>>> import numpy as np
>>> np.set_printoptions(suppress=True, linewidth=160)
>>> def rnd(a):
...     return np.round(a, 1) + 0
... 
>>> M = np.load("m.npy")
>>> M
array([[-4., -2.,  1.,  3.],
       [ 0., -2.,  1.,  5.],
       [ 0.,  5.,  4.,  5.],
       [ 0.,  1.,  2.,  0.]])
>>> q, V = np.linalg.qr(M[:, :3])[0], np.linalg.qr(M[:, 3:])[0]
>>> s = np.linalg.svd(q.T @ V, compute_uv=False)
>>> (s > 0.9).sum()
np.int64(0)
>>> E = np.load("out8.npy")
>>> E
array([[ 0, -7, -7],
       [ 0,  0,  2],
       [ 0,  0,  0]])
>>> U, s, Vt = np.linalg.svd(E)
>>> V = Vt[:(s > 1e-8).sum()]
>>> rng = np.random.default_rng(962)
>>> x0 = E[2] + 2 * E[1] + rng.integers(2) * np.eye(3)[2]
>>> x0
array([0., 0., 4.])
>>> rnd(np.diag(V.T @ V))
array([0., 1., 1.])
>>> np.allclose(V.T @ V @ x0, x0)
True
>>> np.linalg.matrix_rank(np.vstack([E, x0]))
np.int64(2)
>>> np.linalg.cond(E) > 100
np.True_
>>> [round(float(x), 1) for x in np.linalg.svd(E, compute_uv=False)[:3]]
[10.0, 1.4, 0.0]
>>> U, s, Vt = np.linalg.svd(E)
>>> rnd(s)
array([10. ,  1.4,  0. ])
>>> np.argmax(s[:-1] / (s[1:] + 1e-6)) + 1
np.int64(2)
>>> other = U[:, :2] @ np.diag(s[:2]) @ Vt[:2]
>>> rnd(other)
array([[ 0., -7., -7.],
       [ 0.,  0.,  2.],
       [ 0.,  0.,  0.]])
>>> rnd(np.abs(E - other).max())
np.float64(0.0)
>>> np.linalg.matrix_rank(E, rtol=0.05)
np.int64(2)
>>> np.linalg.matrix_rank(other)
np.int64(2)
>>> np.prod(np.diag(E)), rnd(np.linalg.det(E))
(np.int64(0), np.float64(0.0))
>>> E @ E
array([[  0,   0, -14],
       [  0,   0,   0],
       [  0,   0,   0]])
>>> np.linalg.matrix_power(E - np.diag(np.diag(E)), 3)
array([[0, 0, 0],
       [0, 0, 0],
       [0, 0, 0]])
>>> E - E[0]
array([[0, 0, 0],
       [0, 7, 9],
       [0, 7, 7]])
>>> np.abs(E).max()
np.int64(7)
>>> np.unravel_index(np.abs(E).argmax(), E.shape)
(np.int64(0), np.int64(1))
>>> np.diff(E, axis=0)
array([[ 0,  7,  9],
       [ 0,  0, -2]])
>>> E.shape
(3, 3)
>>> E.sum(axis=1)
array([-14,   2,   0])
>>> rnd(np.linalg.svd(E, compute_uv=False))
array([10. ,  1.4,  0. ])
>>> rnd(np.linalg.norm(E))
np.float64(10.1)
>>> E.sum(axis=0)
array([ 0, -7, -5])
>>> E[3]
Traceback (most recent call last):
  File "<python-input-40>", line 1, in <module>
    E[3]
    ~^^^
IndexError: index 3 is out of bounds for axis 0 with size 3
>>> np.linalg.matrix_rank(E)
np.int64(2)
>>> np.count_nonzero(E)
np.int64(3)
>>> data = np.load("data.npy")
>>> data
array([[-1.6, -1.9, -0.4],
       [ 0.6, -1.2,  1. ],
       [-0.6,  0.4, -1.4],
       [-0.5, -1.2,  0.2],
       [-1. ,  0.1,  0.5],
       [-1.5, -0.7, -0.2],
       [-0.2, -1.4, -0.3],
       [-0.8, -0.8,  0.4],
       [-1.2, -1.7, -0.4],
       [-1.7, -1. ,  0.2],
       [ 1.7, -0.9,  1.3],
       [-0.4,  1.5, -1. ],
       [-1.4, -1.3,  0.5],
       [ 0.3,  0.1,  1.3],
       [-1. , -0.9,  0.2],
       [ 2.2,  1.7, -1.9],
       [ 0.5,  1.9,  0.6],
       [ 1.6,  0.1, -2.2],
       [-0.6,  0.7, -0.3],
       [-0.2, -0.5,  0.3],
       [-1.1, -0.9, -1.5],
       [ 1.8, -0.9,  0.5],
       [ 1.2,  0.3,  0.2]])
>>> x0 = np.array([1, 0, 2])
>>> a = np.maximum(data @ x0, 0)
>>> np.flatnonzero(a > 1e-9)
array([ 1, 10, 13, 16, 19, 21, 22])
>>> rnd(data.T @ a)
array([17.5, -5.7, 14.8])
>>> rnd(np.maximum(data @ (3 * x0), 0))
array([ 0. ,  7.8,  0. ,  0. ,  0. ,  0. ,  0. ,  0. ,  0. ,  0. , 12.9,  0. ,  0. ,  8.7,  0. ,  0. ,  5.1,  0. ,  0. ,  1.2,  0. ,  8.4,  4.8])
>>> other = np.array([[-1, -2], [-2, 2], [-2, -2], [2, -2]])
>>> np.einsum("ij,ij->i", M, M)
array([30., 30., 66.,  5.])
>>> np.linalg.matrix_rank(M @ other)
np.int64(2)
>>> np.linalg.matrix_rank(np.vstack([M, other.T]))
np.int64(4)
>>> np.einsum("ik,kj->ij", M, other)
array([[ 12.,  -4.],
       [ 12., -16.],
       [ -8.,  -8.],
       [ -6.,  -2.]])
>>> other = np.c_[data[:, :1] @ np.array([[5]]), np.array([4, -3, 3, 1, 3, 4, 1, 2, 1, 0, -3, -4, -2, 4, -1, -4, 3, 4, -1, -3, -5, 3, -4])]
>>> other
array([[-8. ,  4. ],
       [ 3. , -3. ],
       [-3. ,  3. ],
       [-2.5,  1. ],
       [-5. ,  3. ],
       [-7.5,  4. ],
       [-1. ,  1. ],
       [-4. ,  2. ],
       [-6. ,  1. ],
       [-8.5,  0. ],
       [ 8.5, -3. ],
       [-2. , -4. ],
       [-7. , -2. ],
       [ 1.5,  4. ],
       [-5. , -1. ],
       [11. , -4. ],
       [ 2.5,  3. ],
       [ 8. ,  4. ],
       [-3. , -1. ],
       [-1. , -3. ],
       [-5.5, -5. ],
       [ 9. ,  3. ],
       [ 6. , -4. ]])
>>> rnd(np.linalg.lstsq(data, other[:, 0])[0])
array([5., 0., 0.])
>>> rnd(np.linalg.norm(np.linalg.qr(data)[0].T @ other, axis=0) ** 2 / ((other ** 2).sum(axis=0) + 1e-12))
array([1., 0.])
>>> np.linalg.matrix_rank(other)
np.int64(2)
